% python3 -q
>>> import numpy as np
>>> from numpy import linalg as LA
>>> np.set_printoptions(precision=2, suppress=True, linewidth=140)
>>> feats = np.load("test4.npy")
>>> feats
array([[ 5,  6, -3,  5,  7,  4],
       [ 6,  5,  6, -3,  5,  7],
       [-3,  6,  5,  6, -3,  5],
       [ 5, -3,  6,  5,  6, -3],
       [ 7,  5, -3,  6,  5,  6],
       [ 4,  7,  5, -3,  6,  5]])
>>> round(float(LA.eigvalsh(feats).min()), 2)
-11.9
>>> np.all(LA.eigvalsh(feats) > 0)
np.False_
>>> vec = np.array([3, 3, 4, 3, 3, 0])
>>> (feats @ vec).argmax()
np.int64(1)
>>> np.einsum("ij,j->i", feats, vec)
array([57, 63, 38, 63, 57, 62])
>>> LA.norm(feats @ vec) <= LA.norm(feats, 2) * LA.norm(vec) + 1e-9
np.True_
>>> feats @ np.ones(6)
array([24., 26., 16., 16., 26., 24.])
>>> print(feats @ vec)
[57 63 38 63 57 62]
>>> out = LA.inv(feats)
>>> LA.inv(out)
array([[ 5.,  6., -3.,  5.,  7.,  4.],
       [ 6.,  5.,  6., -3.,  5.,  7.],
       [-3.,  6.,  5.,  6., -3.,  5.],
       [ 5., -3.,  6.,  5.,  6., -3.],
       [ 7.,  5., -3.,  6.,  5.,  6.],
       [ 4.,  7.,  5., -3.,  6.,  5.]])
>>> np.allclose(out, feats.T)
False
>>> round(float(LA.cond(feats)), 2)
53.95
>>> th = np.radians(45)
>>> r_ = np.eye(6)
>>> r_[0, 0] = r_[2, 2] = np.cos(th)
>>> r_[0, 2], r_[2, 0] = -np.sin(th), np.sin(th)
>>> r_
array([[ 0.71,  0.  , -0.71,  0.  ,  0.  ,  0.  ],
       [ 0.  ,  1.  ,  0.  ,  0.  ,  0.  ,  0.  ],
       [ 0.71,  0.  ,  0.71,  0.  ,  0.  ,  0.  ],
       [ 0.  ,  0.  ,  0.  ,  1.  ,  0.  ,  0.  ],
       [ 0.  ,  0.  ,  0.  ,  0.  ,  1.  ,  0.  ],
       [ 0.  ,  0.  ,  0.  ,  0.  ,  0.  ,  1.  ]])
>>> out = feats @ r_.T
>>> np.allclose(LA.norm(feats, axis=1), LA.norm(out, axis=1))
True
>>> out.round(2) + 0
array([[ 5.66,  6.  ,  1.41,  5.  ,  7.  ,  4.  ],
       [ 0.  ,  5.  ,  8.49, -3.  ,  5.  ,  7.  ],
       [-5.66,  6.  ,  1.41,  6.  , -3.  ,  5.  ],
       [-0.71, -3.  ,  7.78,  5.  ,  6.  , -3.  ],
       [ 7.07,  5.  ,  2.83,  6.  ,  5.  ,  6.  ],
       [-0.71,  7.  ,  6.36, -3.  ,  6.  ,  5.  ]])
>>> LA.svd(feats, compute_uv=False), LA.svd(out, compute_uv=False)
(array([23.52, 12.34, 11.9 , 10.02,  3.54,  0.44]), array([23.52, 12.34, 11.9 , 10.02,  3.54,  0.44]))
>>> blk = np.stack([feats, 5 * feats, feats[::-1]])
>>> LA.matrix_rank(blk.reshape(3, -1))
np.int64(2)
>>> arr = np.loadtxt("run6.csv", delimiter=",")
>>> arr
array([[-34.98,  -3.11, -12.24, -33.42,  -9.01,  -7.72, -30.86,  -8.84, -14.54, -10.82, -23.58, -24.96,   8.27],
       [-40.06,  -7.73, -18.79, -37.95,  -6.28,  -6.66, -36.7 ,  -6.84, -18.45, -18.67, -20.5 , -27.82,   1.09],
       [  0.29,   0.17,  -2.83,   6.18,  -4.03,  -5.02,   0.55,  -1.78,  -9.21,  15.83,  -7.85,  -3.95,  -4.35],
       [ -5.2 ,  -5.7 ,  -7.01,   0.53,  -2.06,  -6.1 ,  -5.95,  -0.15,  -4.  ,  -0.88,  -0.79,  -4.19,  -8.62],
       [-31.75, -11.67, -24.74, -30.48,   2.1 ,  -0.74, -31.35,  -0.48, -21.67, -17.02, -11.19, -23.67, -13.35],
       [ 28.67,  18.96,  22.32,  12.92,  10.8 ,  22.9 ,  30.08,   4.26,  10.67,  13.06,  10.09,  19.08,  15.98]])
>>> LA.cond(arr) > 100
np.True_
>>> np.argsort(-LA.norm(arr, axis=0).round(6), kind="stable")[:3]
array([0, 6, 3])
>>> round(float(LA.norm(arr, 2) / LA.norm(arr)), 2)
0.95
>>> W = np.array([[1, 1, 3, 3],
...     [0, 2, 2, 2],
...     [3, 0, 1, 1],
...     [1, 0, 0, 0],
...     [3, 1, 3, 2],
...     [1, 3, 1, 2],
...     [2, 3, 2, 0],
...     [3, 0, 1, 3],
...     [0, 0, 0, 3],
...     [0, 3, 2, 3],
...     [2, 1, 3, 3],
...     [2, 3, 2, 3],
...     [3, 1, 2, 0]])
>>> coef = np.array([6, 8, 7, 6])
>>> act = np.maximum(arr @ W + coef, 0)
>>> (act > 0).astype(int)
array([[0, 0, 0, 0],
       [0, 0, 0, 0],
       [0, 1, 0, 0],
       [0, 0, 0, 0],
       [0, 0, 0, 0],
       [1, 1, 1, 1]])
>>> (act > 0).mean(axis=0)
array([0.17, 0.33, 0.17, 0.17])
>>> C = np.array([[0, -2], [-3, 0], [0, 3], [3, -2]])
>>> print(W @ C)
[[ 6  1]
 [ 0  2]
 [ 3 -5]
 [ 0 -2]
 [ 3 -1]
 [-3 -3]
 [-9  2]
 [ 9 -9]
 [ 9 -6]
 [ 0  0]
 [ 6 -1]
 [ 0 -4]
 [-3  0]]
>>> (act @ C).round(6).argmax(axis=1)
array([0, 0, 1, 0, 0, 0])
>>> act @ C
array([[   0.  ,    0.  ],
       [   0.  ,    0.  ],
       [ -43.89,    0.  ],
       [   0.  ,    0.  ],
       [   0.  ,    0.  ],
       [  72.93, -281.96]])
>>> gram = arr.T @ arr
>>> np.round(LA.eigvalsh(gram)[::-1], 2) + 0
array([20374.92,  1249.8 ,   614.44,   356.79,     0.91,     0.35,     0.  ,     0.  ,     0.  ,     0.  ,     0.  ,     0.  ,     0.  ])
>>> LA.matrix_rank(gram)
np.int64(6)
>>> np.allclose(gram, gram.T)
True
>>> LA.svd(arr, compute_uv=False) ** 2
array([20374.92,  1249.8 ,   614.44,   356.79,     0.91,     0.35])
>>> round(np.trace(gram), 2), round(float((arr ** 2).sum()), 2)
(np.float64(22597.2), 22597.2)
>>> (arr @ arr.T).shape
(6, 6)
>>> vec = np.array([2, 0, 3, 0, 2, 1, 3, 3, 1, 3, 3, 3, 3])
>>> arr @ np.eye(13)[12]
array([  8.27,   1.09,  -4.35,  -8.62, -13.35,  15.98])
>>> arr @ np.ones(13)
array([-205.81, -245.36,  -16.  ,  -50.12, -216.01,  219.79])
>>> print(arr @ (2 * vec))
[ -838.66 -1004.96   -69.7   -214.78  -894.22   914.24]
>>> W0 = np.load("w.npy")
>>> W0
array([[-1.85, -0.22, -2.63,  5.78,  3.07],
       [ 0.27, -3.4 ,  2.66,  2.6 ,  4.13],
       [-1.16, -1.26, -0.89,  4.74,  3.42],
       [-1.94, -0.09, -2.84,  5.91,  3.03],
       [ 0.02, -3.03,  2.06,  2.97,  4.01],
       [ 1.29, -4.93,  5.22,  1.07,  4.64],
       [ 1.87, -5.8 ,  6.67,  0.2 ,  4.93],
       [-2.12,  0.17, -3.29,  6.17,  2.94],
       [ 1.66, -5.49,  6.14,  0.51,  4.83],
       [ 1.69, -5.54,  6.23,  0.46,  4.85],
       [-1.3 , -1.05, -1.25,  4.95,  3.35]])
>>> cen = W0 - W0.mean(axis=0)
>>> U, sigma, Vt = LA.svd(cen, full_matrices=False)
>>> np.round(cen.mean(axis=0), 2) + 0
array([0., 0., 0., 0., 0.])
>>> sigma.round(2) + 0
array([17.42,  0.  ,  0.  ,  0.  ,  0.  ])
>>> np.searchsorted(np.cumsum(sigma ** 2) / (sigma ** 2).sum(), 0.9) + 1
np.int64(1)
>>> np.abs(Vt[0]).argmax()
np.int64(2)
>>> print((sigma ** 2).sum() ** 2 / (sigma ** 4).sum())
1.0
>>> U, sigma, Vt = LA.svd(W0)
>>> print(np.argmax(sigma[:-1] / (sigma[1:] + 1e-6)) + 1)
2
>>> sigma.round(2) + 0
array([21.24, 15.84,  0.  ,  0.  ,  0.  ])
>>> out = U[:, :2] @ np.diag(sigma[:2]) @ Vt[:2]
>>> out
array([[-1.85, -0.22, -2.63,  5.78,  3.07],
       [ 0.27, -3.4 ,  2.66,  2.6 ,  4.13],
       [-1.16, -1.26, -0.89,  4.74,  3.42],
       [-1.94, -0.09, -2.84,  5.91,  3.03],
       [ 0.02, -3.03,  2.06,  2.97,  4.01],
       [ 1.29, -4.93,  5.22,  1.07,  4.64],
       [ 1.87, -5.8 ,  6.67,  0.2 ,  4.93],
       [-2.12,  0.17, -3.29,  6.17,  2.94],
       [ 1.66, -5.49,  6.14,  0.51,  4.83],
       [ 1.69, -5.54,  6.23,  0.46,  4.85],
       [-1.3 , -1.05, -1.25,  4.95,  3.35]])
>>> A = np.load("out14.npy")
>>> A
array([[0, 0, 0, 0, 1, 0],
       [0, 0, 1, 0, 0, 0],
       [0, 0, 0, 0, 0, 1],
       [0, 0, 0, 1, 0, 0],
       [1, 0, 0, 0, 0, 0],
       [0, 1, 0, 0, 0, 0]])
>>> W = np.array([[-2, -2, -2, -1, 3],
...     [3, -1, 1, -2, 0],
...     [-3, -3, 0, -2, 2],
...     [1, 3, 0, -3, -2],
...     [3, 0, -1, 3, -2],
...     [2, -2, 1, -2, -3]])
>>> coef = np.array([1, -2, 0, 2, 1])
>>> act = np.maximum(A @ W + coef, 0)
>>> (act > 0).mean(axis=0)
array([0.67, 0.17, 0.33, 0.33, 0.5 ])
>>> C = np.array([[-1, 3], [3, 3], [1, -3], [3, -2], [0, 2]])
>>> (act @ C).round(6).argmax(axis=1)
array([0, 1, 1, 1, 1, 1])
>>> act @ C
array([[11,  2],
       [ 0,  6],
       [-2,  6],
       [ 1,  9],
       [ 3,  6],
       [-3, 11]])
>>> mat = np.loadtxt("dump.csv", delimiter=",")
>>> print(mat)
[[-0.23 -0.11 -0.04  0.17 -0.09]
 [-2.07 -0.44 -0.96  1.65 -1.27]
 [ 2.58  0.17  1.64 -2.12  1.81]
 [ 1.75  0.72  0.38 -1.28  0.85]
 [ 1.67  0.93  0.04 -1.2   0.5 ]
 [ 2.63  0.37  1.42 -2.08  1.64]
 [ 1.72  0.05  1.13 -1.42  1.08]
 [ 0.5   0.44 -0.15 -0.29  0.17]
 [-0.77  0.56 -1.19  0.71 -0.8 ]
 [ 0.93 -0.16  0.83 -0.73  0.66]
 [ 0.26  0.2  -0.08 -0.11  0.  ]
 [-2.49 -0.32 -1.4   2.01 -1.61]
 [ 0.12  0.5  -0.48 -0.04 -0.14]
 [ 0.11 -0.33  0.41 -0.12  0.11]
 [-3.13 -0.05 -2.17  2.54 -2.26]
 [-2.26  0.14 -1.74  1.84 -1.69]
 [ 5.08  0.42  3.1  -4.06  3.41]
 [-3.78 -0.34 -2.23  3.08 -2.34]
 [-0.58 -0.2  -0.15  0.45 -0.22]
 [ 1.13  0.73  0.08 -0.73  0.8 ]
 [ 0.57  0.42 -0.09 -0.43  0.16]
 [-0.11 -0.13  0.09  0.02  0.07]
 [-0.25  0.54 -0.84  0.28 -0.59]
 [-1.05  0.04 -0.76  0.87 -0.72]
 [ 2.22 -0.44  2.15 -1.9   2.03]
 [ 1.8   0.53  0.65 -1.36  1.  ]
 [-2.3  -0.11 -1.54  1.87 -1.66]
 [ 0.75  0.2   0.22 -0.57  0.18]
 [ 2.4   0.29  1.4  -1.9   1.69]
 [-2.9  -0.32 -1.77  2.32 -2.19]
 [ 2.37  0.41  1.24 -1.89  1.57]
 [ 3.58  1.06  1.43 -2.74  2.41]
 [ 2.34  0.59  1.   -1.8   1.47]
 [-0.6   0.31 -0.73  0.55 -0.39]]
>>> cen = mat - mat.mean(axis=0)
>>> U, sigma, Vt = LA.svd(cen, full_matrices=False)
>>> (np.sign(U[:, 0]) == np.sign(U[0, 0])).astype(int)
array([1, 1, 0, 0, 0, 0, 0, 0, 1, 0, 1, 1, 1, 1, 1, 1, 0, 1, 1, 0, 0, 1, 1, 1, 0, 0, 1, 0, 0, 1, 0, 0, 0, 1])
>>> np.abs(Vt[-1])
array([0.3 , 0.65, 0.66, 0.02, 0.21])
>>> LA.matrix_rank(cen)
np.int64(5)
>>> print(np.abs(U[:, 0]).argmax())
16
>>> Vt[0] * np.sign(Vt[0, np.abs(Vt[0]).argmax()])
array([ 0.64,  0.06,  0.38, -0.51,  0.43])
>>> np.abs(Vt[0]).argmax()
np.int64(0)
>>> np.searchsorted(np.cumsum(sigma ** 2) / (sigma ** 2).sum(), 0.9) + 1
np.int64(1)
>>> z = mat[:, 3] > np.median(mat[:, 3])
>>> f = mat[z].mean(axis=0) - mat[~z].mean(axis=0)
>>> np.argsort(-np.abs(f).round(6), kind="stable")
array([0, 3, 4, 2, 1])
>>> f
array([-3.3 , -0.4 , -1.89,  2.62, -2.19])
>>> M = np.loadtxt("x.csv", delimiter=",")
>>> M
array([[ 4.,  4.,  4.,  4.],
       [ 4.,  8.,  8.,  8.],
       [ 4.,  8., 12., 12.],
       [ 4.,  8., 12., 16.]])
>>> w, vecs = LA.eig(M)
>>> np.round(M @ vecs[:, 0] - w[0] * vecs[:, 0], 2) + 0
array([0., 0., 0., 0.])
>>> np.round(np.prod(w), 2)
np.float64(256.0)
>>> print(np.sort(LA.eigvals(M @ M)))
[   1.28    2.9    16.   1099.81]
>>> w
array([33.16,  4.  ,  1.7 ,  1.13])
>>> M.reshape(4, 5)
Traceback (most recent call last):
  File "<python-input-98>", line 1, in <module>
    M.reshape(4, 5)
    ~~~~~~~~~^^^^^^
ValueError: cannot reshape array of size 16 into shape (4,5)
>>> M.ravel(order="F")
array([ 4.,  4.,  4.,  4.,  4.,  8.,  8.,  8.,  4.,  8., 12., 12.,  4.,  8., 12., 16.])
>>> M.reshape(2, -1)
array([[ 4.,  4.,  4.,  4.,  4.,  8.,  8.,  8.],
       [ 4.,  8., 12., 12.,  4.,  8., 12., 16.]])
>>> M.reshape(-1, 2)
array([[ 4.,  4.],
       [ 4.,  4.],
       [ 4.,  8.],
       [ 8.,  8.],
       [ 4.,  8.],
       [12., 12.],
       [ 4.,  8.],
       [12., 16.]])
>>> blk = M.reshape(4, 2, -1)
>>> blk.sum(axis=1)
array([[ 8.,  8.],
       [12., 16.],
       [16., 20.],
       [16., 24.]])
>>> np.swapaxes(blk, 1, 2)[2]
array([[ 4., 12.],
       [ 8., 12.]])
>>> print(blk[:, 0])
[[4. 4.]
 [4. 8.]
 [4. 8.]
 [4. 8.]]
>>> blk.transpose(1, 0, 2)
array([[[ 4.,  4.],
        [ 4.,  8.],
        [ 4.,  8.],
        [ 4.,  8.]],

       [[ 4.,  4.],
        [ 8.,  8.],
        [12., 12.],
        [12., 16.]]])
>>> blk.shape
(4, 2, 2)
>>> J = np.load("a.npy")
>>> J
array([[2, 4, 0, 4],
       [2, 5, 4, 5],
       [4, 0, 1, 2],
       [0, 5, 0, 4]])
>>> q = J.astype(float).copy()
>>> for j in range(4):
...     q[:, j] -= q[:, :j] @ (q[:, :j].T @ q[:, j])
...     q[:, j] /= LA.norm(q[:, j])
... 
>>> q
array([[ 0.41,  0.35, -0.52, -0.67],
       [ 0.41,  0.48,  0.77, -0.1 ],
       [ 0.82, -0.41, -0.13,  0.38],
       [ 0.  ,  0.69, -0.36,  0.63]])
>>> np.round(q.T @ J, 2) + 0
array([[4.9 , 3.67, 2.45, 5.31],
       [0.  , 7.25, 1.52, 5.73],
       [0.  , 0.  , 2.95, 0.1 ],
       [0.  , 0.  , 0.  , 0.13]])
>>> K = np.load("mat.npy")
>>> K
array([[  2,   3,   4,   5,   6,   7,   8,   9,  10,  11,  12,  13,  14],
       [ 15,  16,  17,  18,  19,  20,  21,  22,  23,  24,  25,  26,  27],
       [ 28,  29,  30,  31,  32,  33,  34,  35,  36,  37,  38,  39,  40],
       [ 41,  42,  43,  44,  45,  46,  47,  48,  49,  50,  51,  52,  53],
       [ 54,  55,  56,  57,  58,  59,  60,  61,  62,  63,  64,  65,  66],
       [ 67,  68,  69,  70,  71,  72,  73,  74,  75,  76,  77,  78,  79],
       [ 80,  81,  82,  83,  84,  85,  86,  87,  88,  89,  90,  91,  92],
       [ 93,  94,  95,  96,  97,  98,  99, 100, 101, 102, 103, 104, 105],
       [106, 107, 108, 109, 110, 111, 112, 113, 114, 115, 116, 117, 118],
       [119, 120, 121, 122, 123, 124, 125, 126, 127, 128, 129, 130, 131],
       [132, 133, 134, 135, 136, 137, 138, 139, 140, 141, 142, 143, 144],
       [145, 146, 147, 148, 149, 150, 151, 152, 153, 154, 155, 156, 157]])
>>> U, sigma, Vt = LA.svd(K)
>>> print(sigma.round(2) + 0)
[1140.96   22.96    0.      0.      0.      0.      0.      0.      0.      0.      0.      0.  ]
>>> out = U[:, :2] @ np.diag(sigma[:2]) @ Vt[:2]
>>> round(LA.norm(K - out, 2), 2), round(float(sigma[2]), 2)
(np.float64(0.0), 0.0)
